% ipython --no-banner

In [1]: import numpy as np

In [2]: import numpy.linalg as la

In [3]: np.set_printoptions(precision=3, suppress=True, linewidth=140, legacy="1.25")

In [4]: m1 = np.load("w.npy")

In [5]: m1
Out[5]: 
array([[1, 0, 0, 0],
       [0, 2, 0, 0],
       [0, 0, 1, 0],
       [0, 0, 0, 2]])

In [6]: # 4 groups of indices that never mix

In [7]: x = np.ones(4)

In [8]: for _ in range(3):
   ...:     x = m1 @ x
   ...:     x /= la.norm(x)
   ...:     print(round(x @ m1 @ x, 3))
   ...: 
1.8
1.941
1.985

In [9]: round(float(la.eigvalsh(m1)[-1]), 3)
Out[9]: 2.0

In [10]: np.flatnonzero(la.matrix_power((m1 != 0) + (m1.T != 0) + np.eye(4), 4)[3])
Out[10]: array([3])

In [11]: np.sort(la.eigvals(m1).real)
Out[11]: array([1., 1., 2., 2.])

In [12]: ev, evecs = la.eig(m1)

In [13]: np.sort(la.eigvals(la.inv(m1)))
Out[13]: array([0.5, 0.5, 1. , 1. ])

In [14]: np.prod(ev)
Out[14]: 4.0

In [15]: np.sort(la.eigvals(m1 @ m1))
Out[15]: array([1., 1., 4., 4.])

In [16]: A = np.load("m.npy")

In [17]: A
Out[17]: 
array([[ 0,  0,  0,  0,  0,  0,  0,  0,  0],
       [ 6,  6,  3, -3, -3, -3, -6, -9, -6],
       [ 4,  4,  2, -2, -2, -2, -4, -6, -4],
       [ 4,  4,  2, -2, -2, -2, -4, -6, -4],
       [ 6,  6,  3, -3, -3, -3, -6, -9, -6],
       [ 2,  2,  1, -1, -1, -1, -2, -3, -2],
       [ 4,  4,  2, -2, -2, -2, -4, -6, -4],
       [ 6,  6,  3, -3, -3, -3, -6, -9, -6],
       [ 4,  4,  2, -2, -2, -2, -4, -6, -4],
       [ 4,  4,  2, -2, -2, -2, -4, -6, -4],
       [ 2,  2,  1, -1, -1, -1, -2, -3, -2],
       [ 0,  0,  0,  0,  0,  0,  0,  0,  0],
       [ 4,  4,  2, -2, -2, -2, -4, -6, -4],
       [ 6,  6,  3, -3, -3, -3, -6, -9, -6]])

In [18]: # rank 1

In [19]: [round(float(x), 3) for x in la.svd(A, compute_uv=False)[:3]]
Out[19]: [42.403, 0.0, 0.0]

In [20]: np.round(la.norm(A, 2) / la.norm(A), 3)
Out[20]: 1.0

In [21]: U, sigma, VT = la.svd(A)

In [22]: np.argmax(sigma[:-1] / (sigma[1:] + 1e-6)) + 1
Out[22]: 1

In [23]: sigma.round(3) + 0
Out[23]: array([42.403,  0.   ,  0.   ,  0.   ,  0.   ,  0.   ,  0.   ,  0.   ,  0.   ])

In [24]: A2 = U[:, :1] @ np.diag(sigma[:1]) @ VT[:1]

In [25]: np.round(la.norm(A - A2) / la.norm(A), 3)
Out[25]: 0.0

In [26]: la.matrix_rank(A2)
Out[26]: 1

In [27]: np.round(np.abs(A - A2).max(), 3)
Out[27]: 0.0

In [28]: r = la.matrix_rank(A)

In [29]: r
Out[29]: 1

In [30]: null = la.svd(A)[2][r:].T

In [31]: [int(la.matrix_rank(np.delete(A, i, axis=0))) for i in range(14)]
Out[31]: [1, 1, 1, 1, 1, 1, 1, 1, 1, 1, 1, 1, 1, 1]

In [32]: null.shape
Out[32]: (9, 8)

In [33]: la.matrix_rank(A.T @ A), la.matrix_rank(A @ A.T)
Out[33]: (1, 1)
